% ipython --no-banner

In [1]: import numpy as np

In [2]: from numpy import linalg as LA

In [3]: np.set_printoptions(precision=2, suppress=True, linewidth=100)

In [4]: A = np.load("out0.npy")

In [5]: print(A)
[[-44.93 -50.37  11.12 -35.16  11.72 -13.6  -69.65   1.69 -44.76 -38.98 -43.32 -24.72 -37.55
  -47.06]
 [-31.48 -34.43   7.06 -22.98  10.1  -11.74 -50.28   0.18 -30.67 -25.83 -31.39 -18.93 -26.81
  -34.03]
 [-29.87 -32.53   6.54 -21.56   9.85 -11.5  -47.92  -0.02 -28.99 -24.27 -29.93 -18.2  -25.52
  -32.44]
 [-26.79 -28.88   5.55 -18.86   9.33 -11.03 -43.37  -0.41 -25.8  -21.3  -27.13 -16.8  -23.07
  -29.4 ]
 [-22.79 -24.17   4.23 -15.44   8.56 -10.37 -37.39  -0.93 -21.7  -17.47 -23.45 -14.93 -19.88
  -25.42]
 [-19.17 -19.91   2.99 -12.42   7.74  -9.72 -31.89  -1.43 -18.01 -14.04 -20.05 -13.17 -16.99
  -21.77]
 [-18.83 -19.51   2.88 -12.14   7.65  -9.66 -31.36  -1.48 -17.66 -13.72 -19.73 -13.   -16.72
  -21.42]
 [-14.9  -14.92   1.49  -9.     6.58  -8.86 -25.26  -2.04 -13.72 -10.08 -15.96 -10.98 -13.58
  -17.39]
 [-12.8  -12.48   0.74  -7.39   5.91  -8.38 -21.92  -2.35 -11.64  -8.17 -13.9   -9.85 -11.9
  -15.2 ]
 [-12.57 -12.21   0.65  -7.22   5.83  -8.33 -21.54  -2.38 -11.41  -7.96 -13.67  -9.72 -11.71
  -14.95]
 [ -7.99  -6.99  -1.    -3.99   3.99  -7.   -13.98  -3.    -6.99  -3.99  -8.99  -6.99  -7.99
   -9.99]
 [ -5.93  -4.72  -1.7   -2.74   2.93  -6.16 -10.39  -3.2   -5.08  -2.36  -6.75  -5.58  -6.27
   -7.63]
 [ -5.47  -4.23  -1.84  -2.49   2.67  -5.94  -9.57  -3.22  -4.67  -2.03  -6.24  -5.24  -5.88
   -7.09]
 [ -5.28  -4.03  -1.89  -2.38   2.55  -5.84  -9.22  -3.23  -4.5   -1.89  -6.02  -5.1   -5.71
   -6.86]
 [ -4.09  -2.83  -2.18  -1.81   1.8   -5.13  -7.05  -3.21  -3.46  -1.11  -4.66  -4.14  -4.67
   -5.42]
 [ -3.77  -2.51  -2.23  -1.67   1.57  -4.9   -6.44  -3.18  -3.19  -0.92  -4.27  -3.85  -4.37
   -5.01]
 [ -3.41  -2.17  -2.27  -1.52   1.32  -4.61  -5.75  -3.12  -2.89  -0.72  -3.83  -3.52  -4.03
   -4.54]
 [ -3.15  -1.94  -2.29  -1.43   1.13  -4.4   -5.26  -3.06  -2.68  -0.59  -3.52  -3.28  -3.78
   -4.21]
 [ -2.87  -1.7   -2.28  -1.33   0.93  -4.13  -4.71  -2.97  -2.44  -0.47  -3.17  -3.    -3.5
   -3.83]
 [ -2.63  -1.5   -2.25  -1.25   0.75  -3.88  -4.25  -2.88  -2.25  -0.38  -2.88  -2.75  -3.25
   -3.5 ]
 [ -1.8   -0.91  -1.95  -1.     0.2   -2.85  -2.7   -2.35  -1.6   -0.16  -1.86  -1.85  -2.34
   -2.36]
 [ -1.62  -0.8   -1.83  -0.94   0.11  -2.58  -2.37  -2.18  -1.45  -0.14  -1.64  -1.65  -2.12
   -2.11]
 [ -1.16  -0.55  -1.43  -0.75  -0.07  -1.85  -1.59  -1.66  -1.07  -0.1   -1.11  -1.13  -1.54
   -1.47]
 [ -0.8   -0.38  -1.02  -0.57  -0.13  -1.26  -1.03  -1.17  -0.76  -0.08  -0.73  -0.74  -1.06
   -0.98]
 [ -0.06  -0.03  -0.07  -0.05  -0.02  -0.08  -0.06  -0.08  -0.05  -0.01  -0.05  -0.05  -0.07
   -0.06]
 [  0.04   0.02   0.06   0.04   0.02   0.07   0.05   0.07   0.04   0.01   0.04   0.04   0.06
    0.05]
 [  0.39   0.2    0.52   0.34   0.15   0.56   0.43   0.58   0.4    0.08   0.31   0.31   0.51
    0.44]
 [  2.13   1.26   2.68   2.17   1.17   2.67   2.13   2.97   2.29   0.7    1.53   1.39   2.72
    2.23]
 [  2.47   1.49   3.06   2.56   1.39   3.02   2.43   3.39   2.68   0.86   1.74   1.57   3.13
    2.56]
 [  3.52   2.26   4.19   3.8    2.12   4.03   3.36   4.64   3.89   1.42   2.4    2.07   4.4
    3.55]
 [  8.19   6.06   8.36   9.57   5.41   7.56   7.39   9.32   9.36   4.45   5.2    3.89   9.67
    7.69]
 [ 12.57   9.95  11.56  15.1    8.41  10.19  11.2   12.98  14.55   7.7    7.78   5.34  14.35
   11.43]
 [ 14.5   11.72  12.84  17.55   9.7   11.23  12.9   14.46  16.84   9.2    8.92   5.94  16.38
   13.06]
 [ 14.52  11.75  12.85  17.59   9.72  11.24  12.92  14.48  16.87   9.22   8.94   5.95  16.4
   13.08]
 [ 15.98  13.1   13.77  19.44  10.68  12.    14.2   15.56  18.6   10.38   9.8    6.39  17.92
   14.31]
 [ 16.57  13.65  14.14  20.19  11.07  12.29  14.73  15.98  19.3   10.85  10.15   6.57  18.53
   14.8 ]
 [ 20.21  17.11  16.29  24.81  13.43  14.05  17.98  18.53  23.63  13.81  12.32   7.65  22.27
   17.85]
 [ 26.28  22.97  19.57  32.51  17.24  16.76  23.47  22.47  30.85  18.87  15.95   9.39  28.39
   22.91]
 [ 33.36  29.95  23.05  41.48  21.56  19.66  29.96  26.74  39.26  24.93  20.22  11.37  35.44
   28.79]
 [ 40.12  36.72  26.13  50.02  25.57  22.25  36.24  30.58  47.3   30.82  24.33  13.23  42.09
   34.39]
 [ 52.66  49.43  31.35  65.81  32.77  26.73  48.03  37.23  62.17  41.93  32.02  16.62  54.27
   44.77]
 [ 55.76  52.6   32.57  69.7   34.52  27.78  50.98  38.81  65.85  44.71  33.93  17.45  57.26
   47.34]
 [ 67.83  65.02  37.08  84.82  41.19  31.75  62.5   44.71  80.14  55.59  41.4   20.66  68.83
   57.31]
 [ 74.29  71.71  39.37  92.9   44.69  33.8   68.72  47.76  87.79  61.46  45.42  22.38  74.99
   62.66]
 [ 85.49  83.38  43.17 106.87  50.67  37.24  79.56  52.88 101.03  71.7   52.43  25.34  85.63
   71.92]]

In [6]: W2 = A[[37, 28]].astype(float)

In [7]: for _ in range(6):
   ...:     lab = LA.norm(A[:, None] - W2, axis=-1).argmin(axis=1)
   ...:     W2 = np.array([A[lab == j].mean(axis=0) for j in range(2)])
   ...: 

In [8]: print(lab)
[1 1 1 1 1 1 1 1 1 1 1 1 1 1 1 1 1 1 1 1 1 1 1 1 1 1 1 1 1 1 1 1 1 1 1 1 1 0 0 0 0 0 0 0 0]

In [9]: print(np.abs(W2[1] - W2[0]).argmax())
3
